% python3 -q
>>> import numpy as np
>>> import numpy.linalg as la
>>> np.set_printoptions(precision=1, suppress=True, linewidth=200)
>>> E = np.array([[6, 1, -2], [-3, -7, -8], [2, 2, 8], [-3, 5, 0], [3, 0, -3]])
>>> W = np.array([[-8, -2, 0, -8, -5, -7],
...     [-4, 3, 5, -9, -1, -9],
...     [6, -8, 8, -6, -9, -1]])
>>> beta = np.array([-3, -1, 1, 2, -2, -3])
>>> hid = np.maximum(E @ W + beta, 0)
>>> print(la.matrix_rank(hid))
5
>>> basis = np.array([[0, 2, 3], [2, 3, 3], [0, 3, 2], [3, 0, 0], [1, 0, 3], [0, 3, 0]])
>>> print(W @ basis)
[[-33 -43 -45]
 [-22 -11   4]
 [-43   9 -17]]
>>> U, sv, vt = la.svd(E, full_matrices=False)
>>> U.shape, sv.shape, vt.shape
((5, 3), (3,), (3, 3))
>>> print(np.cumsum(sv ** 2) / np.sum(sv ** 2))
[0.7 0.9 1. ]
>>> W0 = np.array([[1.6, -0.4, 0.6],
...     [-0.2, 0.9, -0.7],
...     [-0.2, 1.7, 1.5],
...     [-1.7, 1.6, 1.2],
...     [1.4, -2.0, -0.3],
...     [-0.2, -1.4, 0.9],
...     [1.0, 0.5, 0.5],
...     [1.3, -0.7, -0.7],
...     [0.4, -0.6, 0.3],
...     [-1.1, 0.8, -0.6],
...     [-0.5, 1.5, -0.3],
...     [-1.1, -0.5, 0.1],
...     [-0.3, 0.4, -1.6],
...     [1.6, -1.9, -0.3],
...     [-1.3, -0.1, 0.3],
...     [-0.1, 0.5, -0.5],
...     [0.1, -0.6, -0.9],
...     [-0.9, -0.9, 1.2],
...     [-0.1, -0.5, 1.1],
...     [-0.5, -0.2, 1.1],
...     [2.9, -0.2, -0.7],
...     [0.5, -0.5, -0.6],
...     [-0.4, 1.2, 1.2],
...     [-1.8, 0.6, 1.5],
...     [1.2, -1.8, 0.8],
...     [-2.8, -0.3, 0.6],
...     [0.6, -2.2, -0.6]])
>>> W0[17] *= 3
>>> W0
array([[ 1.6, -0.4,  0.6],
       [-0.2,  0.9, -0.7],
       [-0.2,  1.7,  1.5],
       [-1.7,  1.6,  1.2],
       [ 1.4, -2. , -0.3],
       [-0.2, -1.4,  0.9],
       [ 1. ,  0.5,  0.5],
       [ 1.3, -0.7, -0.7],
       [ 0.4, -0.6,  0.3],
       [-1.1,  0.8, -0.6],
       [-0.5,  1.5, -0.3],
       [-1.1, -0.5,  0.1],
       [-0.3,  0.4, -1.6],
       [ 1.6, -1.9, -0.3],
       [-1.3, -0.1,  0.3],
       [-0.1,  0.5, -0.5],
       [ 0.1, -0.6, -0.9],
       [-2.7, -2.7,  3.6],
       [-0.1, -0.5,  1.1],
       [-0.5, -0.2,  1.1],
       [ 2.9, -0.2, -0.7],
       [ 0.5, -0.5, -0.6],
       [-0.4,  1.2,  1.2],
       [-1.8,  0.6,  1.5],
       [ 1.2, -1.8,  0.8],
       [-2.8, -0.3,  0.6],
       [ 0.6, -2.2, -0.6]])
>>> Xs = W0 - W0.mean(axis=0)
>>> V = la.svd(Xs)[2][:2]
>>> B = Xs - Xs @ V.T @ V
>>> np.round(np.cov(Xs @ V.T, rowvar=False), 1) + 0
array([[2.3, 0. ],
       [0. , 1.5]])
>>> B.std(axis=0)
array([0.4, 0.3, 0.6])
>>> print((Xs @ V.T).std(axis=0))
[1.5 1.2]
>>> round(float(la.norm(B) / la.norm(Xs)), 1)
0.4
>>> D = la.norm(W0[:, None] - W0[None], axis=-1)
>>> D[16].round(6).argsort(kind="stable")[:4]
array([16, 21, 15,  7])
>>> rng = np.random.default_rng(2915)
>>> idx = rng.permutation(3)
>>> B = W0[:, idx] * rng.choice([-1, 1], 3)
>>> B
array([[-0.6, -1.6, -0.4],
       [ 0.7,  0.2,  0.9],
       [-1.5,  0.2,  1.7],
       [-1.2,  1.7,  1.6],
       [ 0.3, -1.4, -2. ],
       [-0.9,  0.2, -1.4],
       [-0.5, -1. ,  0.5],
       [ 0.7, -1.3, -0.7],
       [-0.3, -0.4, -0.6],
       [ 0.6,  1.1,  0.8],
       [ 0.3,  0.5,  1.5],
       [-0.1,  1.1, -0.5],
       [ 1.6,  0.3,  0.4],
       [ 0.3, -1.6, -1.9],
       [-0.3,  1.3, -0.1],
       [ 0.5,  0.1,  0.5],
       [ 0.9, -0.1, -0.6],
       [-3.6,  2.7, -2.7],
       [-1.1,  0.1, -0.5],
       [-1.1,  0.5, -0.2],
       [ 0.7, -2.9, -0.2],
       [ 0.6, -0.5, -0.5],
       [-1.2,  0.4,  1.2],
       [-1.5,  1.8,  0.6],
       [-0.8, -1.2, -1.8],
       [-0.6,  2.8, -0.3],
       [ 0.6, -0.6, -2.2]])
>>> U, _, vt = la.svd(W0.T @ B)
>>> np.round(la.lstsq(W0, B)[0], 1) + 0
array([[ 0., -1.,  0.],
       [ 0.,  0.,  1.],
       [-1.,  0.,  0.]])
>>> print(idx)
[2 0 1]
>>> A = np.load("case6.npy")
>>> A
array([[ -6.8,  -1.4,   0.3,   6.4],
       [  2.4,  -1.2,   1.6,  -8.3],
       [ -2.4,   0.9,   0.4,  -0.7],
       [  4.3,  -0.6,   1.6,   2.2],
       [-17.6,  -0.2,  -2.5,   7.8],
       [-11.3,   0. ,   2.6,  -6.3],
       [ 12.5,  -0.3,   2.4,  -5.7],
       [ 11.5,   0.1,  -1.2,  -6.1],
       [ -1.4,  -0.5,  -0.3,  -8.8],
       [ -4.3,  -3. ,  -0.9,   2.4],
       [-10.1,   1.8,   1.5,  10.1],
       [ -2.7,  -1.5,   3.3,   4.9],
       [-12.8,  -1.4,  -0.6,   6.3]])
>>> Xs = A - A.mean(axis=0)
>>> V = la.svd(Xs)[2][:2]
>>> B = Xs - Xs @ V.T @ V
>>> round(la.norm(B) / la.norm(Xs), 1)
np.float64(0.2)
>>> print(la.norm(B, axis=1).round(6).argmax())
9
>>> (Xs @ V.T).std(axis=0)
array([9.8, 4.5])
>>> print(np.round(np.cov(Xs @ V.T, rowvar=False), 1) + 0)
[[104.5   0. ]
 [  0.   21.9]]
